In [1]: import numpy as np

In [2]: from numpy import linalg as LA

In [3]: np.set_printoptions(precision=1, suppress=True, linewidth=140, floatmode="fixed")

In [4]: def rd(a):
   ...:     return np.round(a, 1) + 0
   ...: 

In [5]: m1 = np.array([[350, 27, -255], [27, 225, 95], [-255, 95, 362]])

In [6]: # equal to its transpose

In [7]: M2 = m1[0, 0] * m1[1:] - np.outer(m1[1:, 0], m1[0])

In [8]: M2
Out[8]: 
array([[    0, 78021, 40135],
       [    0, 40135, 61675]])

In [9]: rd(m1[:, 0] / m1[0, 0])
Out[9]: array([ 1.0,  0.1, -0.7])

In [10]: x0 = np.ones(3)

In [11]: for _ in range(5):
    ...:     x0 = m1 @ x0
    ...:     x0 /= LA.norm(x0)
    ...:     print(round(x0 @ m1 @ x0, 1))
    ...: 
284.5
363.8
506.2
590.2
612.2

In [12]: rd(x0)
Out[12]: array([-0.6,  0.2,  0.7])

In [13]: rd(LA.eigvalsh(m1)[-1])
Out[13]: np.float64(617.4)

In [14]: ev, V = LA.eigh(m1)

In [15]: x0 = np.array([3, 1, -1])

In [16]: (np.sign(V[:, -1].round(6)) == np.sign(V[0, -1].round(6))).astype(int)
Out[16]: array([1, 0, 0])

In [17]: rd(LA.eigvalsh(m1[1:, 1:]))
Out[17]: array([176.4, 410.6])

In [18]: m1 @ m1
Out[18]: 
array([[ 188254,   -8700, -178995],
       [  -8700,   60379,   48880],
       [-178995,   48880,  205094]])

In [19]: np.allclose(m1 @ m1.T, m1.T @ m1)
Out[19]: True

In [20]: rd(np.abs(LA.eigvals(m1)).max())
Out[20]: np.float64(617.4)

In [21]: np.trace(m1)
Out[21]: np.int64(937)

In [22]: np.allclose(m1, m1.T)
Out[22]: True

In [23]: rd(LA.norm(m1, axis=0))
Out[23]: array([433.9, 245.7, 452.9])

In [24]: rd(LA.norm(m1, 1)), rd(LA.norm(m1, np.inf))
Out[24]: (np.float64(712.0), np.float64(712.0))

In [25]: E = np.load("case1.npy")

In [26]: E
Out[26]: 
array([[ 0,  3,  0],
       [ 3,  0,  0],
       [ 0,  0, -1]])

In [27]: # 2 blocks once reordered

In [28]: hat = np.triu(np.array([[-2, 1, -2], [-1, -2, 0], [0, -3, 3]]), 1) + np.eye(3)

In [29]: M2 = hat @ E @ LA.inv(hat)

In [30]: M2
Out[30]: 
array([[ 3.0,  0.0,  8.0],
       [ 3.0, -3.0,  6.0],
       [ 0.0,  0.0, -1.0]])

In [31]: rd(LA.det(M2))
Out[31]: np.float64(9.0)

In [32]: LA.matrix_rank(M2)
Out[32]: np.int64(3)

In [33]: hat @ E - E @ hat
Out[33]: 
array([[ 3.0,  0.0,  2.0],
       [ 0.0, -3.0,  6.0],
       [ 0.0,  0.0,  0.0]])

In [34]: rd(LA.eigvalsh(E).min())
Out[34]: np.float64(-3.0)

In [35]: np.all(LA.eigvalsh(E) > 0)
Out[35]: np.False_

In [36]: x0 = np.array([2, 6, 5])

In [37]: y = E @ x0

In [38]: c, lr = np.zeros(3), 1 / LA.norm(E, 2) ** 2

In [39]: for i in range(6):
    ...:     c -= lr * E.T @ (E @ c - y)
    ...:     if i % 1 == 0: print(i, round(LA.norm(E @ c - y), 1))
    ...: 
0 4.4
1 4.0
2 3.5
3 3.1
4 2.8
5 2.5

In [40]: rd(c)
Out[40]: array([2.0, 6.0, 2.5])

In [41]: rng = np.random.default_rng(1298)

In [42]: lab = rng.permutation(3)

In [43]: lab
Out[43]: array([1, 0, 2])

In [44]: M2 = E[lab][:, lab]

In [45]: rd(np.sort(np.abs(LA.eigvals(M2))))
Out[45]: array([1.0, 3.0, 3.0])

In [46]: rd(LA.det(M2)), rd(LA.det(E[lab]))
Out[46]: (np.float64(9.0), np.float64(-9.0))

In [47]: np.allclose(M2, E)
Out[47]: True

In [48]: J = np.loadtxt("arr.csv", delimiter=",")

In [49]: J
Out[49]: 
array([[ 1.7, -0.1,  0.8, -0.3,  0.8],
       [ 1.1, -1.4, -0.6,  1.1, -0.1],
       [ 0.3, -0.4, -0.4,  1.1, -0.1],
       [ 0.5, -1.3,  1.6,  0.5,  1.0],
       [-0.2,  2.0, -1.0, -0.6, -1.2],
       [-0.2, -0.6,  0.2, -0.4, -0.1],
       [-1.5,  0.9,  0.1,  1.0, -0.8],
       [ 1.3, -0.7, -0.9, -0.6,  1.2],
       [ 0.8, -3.8, -0.1,  0.4,  0.1],
       [ 2.6, -0.3, -0.8, -0.1, -1.5],
       [-0.2,  1.4,  1.8, -0.7,  1.6],
       [-0.6,  1.9, -0.4,  0.2,  0.1],
       [ 0.5,  0.6,  2.1, -1.9,  1.5],
       [-1.0,  0.3, -0.9, -0.3, -0.8],
       [ 3.5, -4.5,  0.5, -1.0, -2.0],
       [-1.1,  0.0, -0.7, -0.4,  1.6]])

In [50]: x0 = np.array([1, -2, 0, -3, -3])

In [51]: h = np.maximum(J @ x0, 0)

In [52]: rd(np.tanh(J @ x0))
Out[52]: array([ 0.4,  0.7, -1.0, -0.9,  0.8,  1.0, -1.0,  0.7,  1.0,  1.0, -1.0, -1.0,  0.5,  0.9,  1.0, -1.0])

In [53]: J * (h > 1e-9)[:, None]
Out[53]: 
array([[ 1.7, -0.1,  0.8, -0.3,  0.8],
       [ 1.1, -1.4, -0.6,  1.1, -0.1],
       [ 0.0, -0.0, -0.0,  0.0, -0.0],
       [ 0.0, -0.0,  0.0,  0.0,  0.0],
       [-0.2,  2.0, -1.0, -0.6, -1.2],
       [-0.2, -0.6,  0.2, -0.4, -0.1],
       [-0.0,  0.0,  0.0,  0.0, -0.0],
       [ 1.3, -0.7, -0.9, -0.6,  1.2],
       [ 0.8, -3.8, -0.1,  0.4,  0.1],
       [ 2.6, -0.3, -0.8, -0.1, -1.5],
       [-0.0,  0.0,  0.0, -0.0,  0.0],
       [-0.0,  0.0, -0.0,  0.0,  0.0],
       [ 0.5,  0.6,  2.1, -1.9,  1.5],
       [-1.0,  0.3, -0.9, -0.3, -0.8],
       [ 3.5, -4.5,  0.5, -1.0, -2.0],
       [-0.0,  0.0, -0.0, -0.0,  0.0]])

In [54]: rd(np.maximum(J @ x0, 0) - np.maximum(-J @ x0, 0))
Out[54]: array([ 0.4,  0.9, -1.9, -1.4,  1.2,  2.5, -3.9,  0.9,  6.9,  8.0, -5.7, -5.3,  0.5,  1.7, 21.5, -4.7])

In [55]: rd(h)
Out[55]: array([ 0.4,  0.9,  0.0,  0.0,  1.2,  2.5,  0.0,  0.9,  6.9,  8.0,  0.0,  0.0,  0.5,  1.7, 21.5,  0.0])

In [56]: np.flatnonzero(h > 1e-9)
Out[56]: array([ 0,  1,  4,  5,  7,  8,  9, 12, 13, 14])

In [57]: C2 = np.cov(J, rowvar=False)

In [58]: C2.shape
Out[58]: (5, 5)

In [59]: rd(LA.eigvalsh(C2)[::-1])
Out[59]: array([4.4, 1.7, 1.0, 0.5, 0.4])

In [60]: K = np.load("data.npy")

In [61]: K
Out[61]: 
array([[7, 7, 6, 4, 4, 8, 5, 7],
       [2, 1, 1, 1, 1, 3, 2, 2],
       [2, 4, 3, 1, 2, 4, 4, 3],
       [2, 4, 6, 1, 4, 4, 4, 3],
       [2, 2, 0, 1, 1, 2, 2, 1],
       [0, 0, 0, 0, 0, 0, 0, 0],
       [0, 2, 2, 0, 1, 1, 2, 0],
       [2, 2, 0, 1, 1, 2, 2, 1],
       [1, 1, 2, 1, 0, 3, 1, 4],
       [0, 0, 1, 0, 0, 1, 0, 2],
       [3, 3, 2, 2, 2, 3, 2, 3],
       [4, 4, 3, 2, 4, 4, 4, 2],
       [5, 4, 3, 3, 1, 6, 3, 5],
       [0, 2, 2, 0, 1, 1, 2, 0],
       [4, 6, 3, 2, 4, 4, 5, 2],
       [4, 5, 3, 2, 2, 4, 4, 1],
       [5, 5, 4, 3, 4, 6, 5, 4],
       [0, 0, 0, 0, 0, 0, 0, 0],
       [0, 2, 2, 0, 1, 1, 2, 0]])

In [62]: # rows 4 and 7 are equal

In [63]: Xc = K - K.mean(axis=0)

In [64]: V = LA.svd(Xc)[2][:7]

In [65]: M2 = Xc - Xc @ V.T @ V

In [66]: rd((Xc @ V.T).std(axis=0))
Out[66]: array([4.6, 1.6, 1.2, 0.6, 0.4, 0.4, 0.1])

In [67]: rd(M2.std(axis=0))
Out[67]: array([0.0, 0.0, 0.0, 0.0, 0.0, 0.0, 0.0, 0.0])

In [68]: rd(LA.norm(M2) / LA.norm(Xc))
Out[68]: np.float64(0.0)

In [69]: LA.norm(M2, axis=1).round(6).argmax()
Out[69]: np.int64(1)

In [70]: rd(np.cov(Xc @ V.T, rowvar=False))
Out[70]: 
array([[22.1,  0.0,  0.0,  0.0,  0.0,  0.0,  0.0],
       [ 0.0,  2.7,  0.0,  0.0,  0.0,  0.0,  0.0],
       [ 0.0,  0.0,  1.4,  0.0,  0.0,  0.0,  0.0],
       [ 0.0,  0.0,  0.0,  0.3,  0.0,  0.0,  0.0],
       [ 0.0,  0.0,  0.0,  0.0,  0.2,  0.0,  0.0],
       [ 0.0,  0.0,  0.0,  0.0,  0.0,  0.1,  0.0],
       [ 0.0,  0.0,  0.0,  0.0,  0.0,  0.0,  0.0]])

In [71]: rd(np.diag(V.T @ V))
Out[71]: array([0.9, 0.9, 1.0, 1.0, 0.9, 0.6, 0.7, 0.9])

In [72]: M2 = K[0, 0] * K[1:] - np.outer(K[1:, 0], K[0])

In [73]: M2
Out[73]: 
array([[  0,  -7,  -5,  -1,  -1,   5,   4,   0],
       [  0,  14,   9,  -1,   6,  12,  18,   7],
       [  0,  14,  30,  -1,  20,  12,  18,   7],
       [  0,   0, -12,  -1,  -1,  -2,   4,  -7],
       [  0,   0,   0,   0,   0,   0,   0,   0],
       [  0,  14,  14,   0,   7,   7,  14,   0],
       [  0,   0, -12,  -1,  -1,  -2,   4,  -7],
       [  0,   0,   8,   3,  -4,  13,   2,  21],
       [  0,   0,   7,   0,   0,   7,   0,  14],
       [  0,   0,  -4,   2,   2,  -3,  -1,   0],
       [  0,   0,  -3,  -2,  12,  -4,   8, -14],
       [  0,  -7,  -9,   1, -13,   2,  -4,   0],
       [  0,  14,  14,   0,   7,   7,  14,   0],
       [  0,  14,  -3,  -2,  12,  -4,  15, -14],
       [  0,   7,  -3,  -2,  -2,  -4,   8, -21],
       [  0,   0,  -2,   1,   8,   2,  10,  -7],
       [  0,   0,   0,   0,   0,   0,   0,   0],
       [  0,  14,  14,   0,   7,   7,  14,   0]])

In [74]: LA.matrix_rank(M2), LA.matrix_rank(K)
Out[74]: (np.int64(7), np.int64(8))

In [75]: M2 = np.array([[3], [-2], [3], [0], [1], [2], [3], [3], [0]])

In [76]: Z = np.array([[9, -3, 3]])

In [77]: mat = M2 @ Z

In [78]: mat
Out[78]: 
array([[ 27,  -9,   9],
       [-18,   6,  -6],
       [ 27,  -9,   9],
       [  0,   0,   0],
       [  9,  -3,   3],
       [ 18,  -6,   6],
       [ 27,  -9,   9],
       [ 27,  -9,   9],
       [  0,   0,   0]])

In [79]: # rows 0 and 2 are equal

In [80]: U, s, Vt = LA.svd(mat)

In [81]: np.argmax(s[:-1] / (s[1:] + 1e-6)) + 1
Out[81]: np.int64(1)

In [82]: rd(s)
Out[82]: array([66.7,  0.0,  0.0])

In [83]: M2 = U[:, :1] @ np.diag(s[:1]) @ Vt[:1]

In [84]: rd(LA.norm(mat - M2, 2)), rd(s[1])
Out[84]: (np.float64(0.0), np.float64(0.0))

In [85]: ang = np.radians(45)

In [86]: r_ = np.eye(3)

In [87]: r_[1, 1] = r_[0, 0] = np.cos(ang)

In [88]: r_[1, 0], r_[0, 1] = -np.sin(ang), np.sin(ang)

In [89]: rd(r_)
Out[89]: 
array([[ 0.7,  0.7,  0.0],
       [-0.7,  0.7,  0.0],
       [ 0.0,  0.0,  1.0]])

In [90]: M2 = mat @ r_.T

In [91]: rd(LA.det(r_)), rd(np.trace(r_))
Out[91]: (np.float64(1.0), np.float64(2.4))

In [92]: rd(LA.svd(mat, compute_uv=False)), rd(LA.svd(M2, compute_uv=False))
Out[92]: (array([66.7,  0.0,  0.0]), array([66.7,  0.0,  0.0]))

In [93]: rd(np.abs(M2 - mat).max(axis=0))
Out[93]: array([14.3, 16.5,  0.0])

In [94]: X = np.load("layer15.npy")

In [95]: rd(X)
Out[95]: 
array([[-0.1,  0.1,  0.5, -0.4, -0.3, -0.3,  0.2,  0.0,  0.5,  0.4],
       [ 0.5, -0.2,  0.3,  0.5,  0.3, -0.1,  0.1,  0.4,  0.3, -0.2],
       [ 0.0,  0.3, -0.2,  0.4,  0.1, -0.1,  0.3, -0.6,  0.4, -0.1],
       [ 0.5, -0.2,  0.3, -0.3, -0.1,  0.3, -0.3, -0.5,  0.1, -0.2],
       [ 0.6, -0.2, -0.5, -0.1, -0.3, -0.5,  0.1,  0.0, -0.1,  0.1],
       [ 0.3,  0.7,  0.0, -0.4,  0.3, -0.1,  0.2,  0.1, -0.2, -0.3],
       [-0.2, -0.4,  0.1, -0.2,  0.6, -0.5,  0.0, -0.3, -0.1,  0.1],
       [-0.2, -0.1,  0.4,  0.1, -0.4, -0.2,  0.4, -0.1, -0.4, -0.6],
       [-0.2, -0.3, -0.4, -0.4,  0.0,  0.1,  0.1,  0.2,  0.5, -0.5],
       [ 0.2, -0.2,  0.0, -0.1,  0.1,  0.5,  0.8, -0.1, -0.1,  0.3]])

In [96]: # orthonormal columns

In [97]: rd(X @ X.T)
Out[97]: 
array([[1.0, 0.0, 0.0, 0.0, 0.0, 0.0, 0.0, 0.0, 0.0, 0.0],
       [0.0, 1.0, 0.0, 0.0, 0.0, 0.0, 0.0, 0.0, 0.0, 0.0],
       [0.0, 0.0, 1.0, 0.0, 0.0, 0.0, 0.0, 0.0, 0.0, 0.0],
       [0.0, 0.0, 0.0, 1.0, 0.0, 0.0, 0.0, 0.0, 0.0, 0.0],
       [0.0, 0.0, 0.0, 0.0, 1.0, 0.0, 0.0, 0.0, 0.0, 0.0],
       [0.0, 0.0, 0.0, 0.0, 0.0, 1.0, 0.0, 0.0, 0.0, 0.0],
       [0.0, 0.0, 0.0, 0.0, 0.0, 0.0, 1.0, 0.0, 0.0, 0.0],
       [0.0, 0.0, 0.0, 0.0, 0.0, 0.0, 0.0, 1.0, 0.0, 0.0],
       [0.0, 0.0, 0.0, 0.0, 0.0, 0.0, 0.0, 0.0, 1.0, 0.0],
       [0.0, 0.0, 0.0, 0.0, 0.0, 0.0, 0.0, 0.0, 0.0, 1.0]])

In [98]: rd(X.T @ X)
Out[98]: 
array([[1.0, 0.0, 0.0, 0.0, 0.0, 0.0, 0.0, 0.0, 0.0, 0.0],
       [0.0, 1.0, 0.0, 0.0, 0.0, 0.0, 0.0, 0.0, 0.0, 0.0],
       [0.0, 0.0, 1.0, 0.0, 0.0, 0.0, 0.0, 0.0, 0.0, 0.0],
       [0.0, 0.0, 0.0, 1.0, 0.0, 0.0, 0.0, 0.0, 0.0, 0.0],
       [0.0, 0.0, 0.0, 0.0, 1.0, 0.0, 0.0, 0.0, 0.0, 0.0],
       [0.0, 0.0, 0.0, 0.0, 0.0, 1.0, 0.0, 0.0, 0.0, 0.0],
       [0.0, 0.0, 0.0, 0.0, 0.0, 0.0, 1.0, 0.0, 0.0, 0.0],
       [0.0, 0.0, 0.0, 0.0, 0.0, 0.0, 0.0, 1.0, 0.0, 0.0],
       [0.0, 0.0, 0.0, 0.0, 0.0, 0.0, 0.0, 0.0, 1.0, 0.0],
       [0.0, 0.0, 0.0, 0.0, 0.0, 0.0, 0.0, 0.0, 0.0, 1.0]])

In [99]: rd(LA.pinv(X))
Out[99]: 
array([[-0.1,  0.5,  0.0,  0.5,  0.6,  0.3, -0.2, -0.2, -0.2,  0.2],
       [ 0.1, -0.2,  0.3, -0.2, -0.2,  0.7, -0.4, -0.1, -0.3, -0.2],
       [ 0.5,  0.3, -0.2,  0.3, -0.5,  0.0,  0.1,  0.4, -0.4,  0.0],
       [-0.4,  0.5,  0.4, -0.3, -0.1, -0.4, -0.2,  0.1, -0.4, -0.1],
       [-0.3,  0.3,  0.1, -0.1, -0.3,  0.3,  0.6, -0.4,  0.0,  0.1],
       [-0.3, -0.1, -0.1,  0.3, -0.5, -0.1, -0.5, -0.2,  0.1,  0.5],
       [ 0.2,  0.1,  0.3, -0.3,  0.1,  0.2,  0.0,  0.4,  0.1,  0.8],
       [ 0.0,  0.4, -0.6, -0.5,  0.0,  0.1, -0.3, -0.1,  0.2, -0.1],
       [ 0.5,  0.3,  0.4,  0.1, -0.1, -0.2, -0.1, -0.4,  0.5, -0.1],
       [ 0.4, -0.2, -0.1, -0.2,  0.1, -0.3,  0.1, -0.6, -0.5,  0.3]])

In [100]: rd(LA.svd(X, compute_uv=False))
Out[100]: array([1.0, 1.0, 1.0, 1.0, 1.0, 1.0, 1.0, 1.0, 1.0, 1.0])
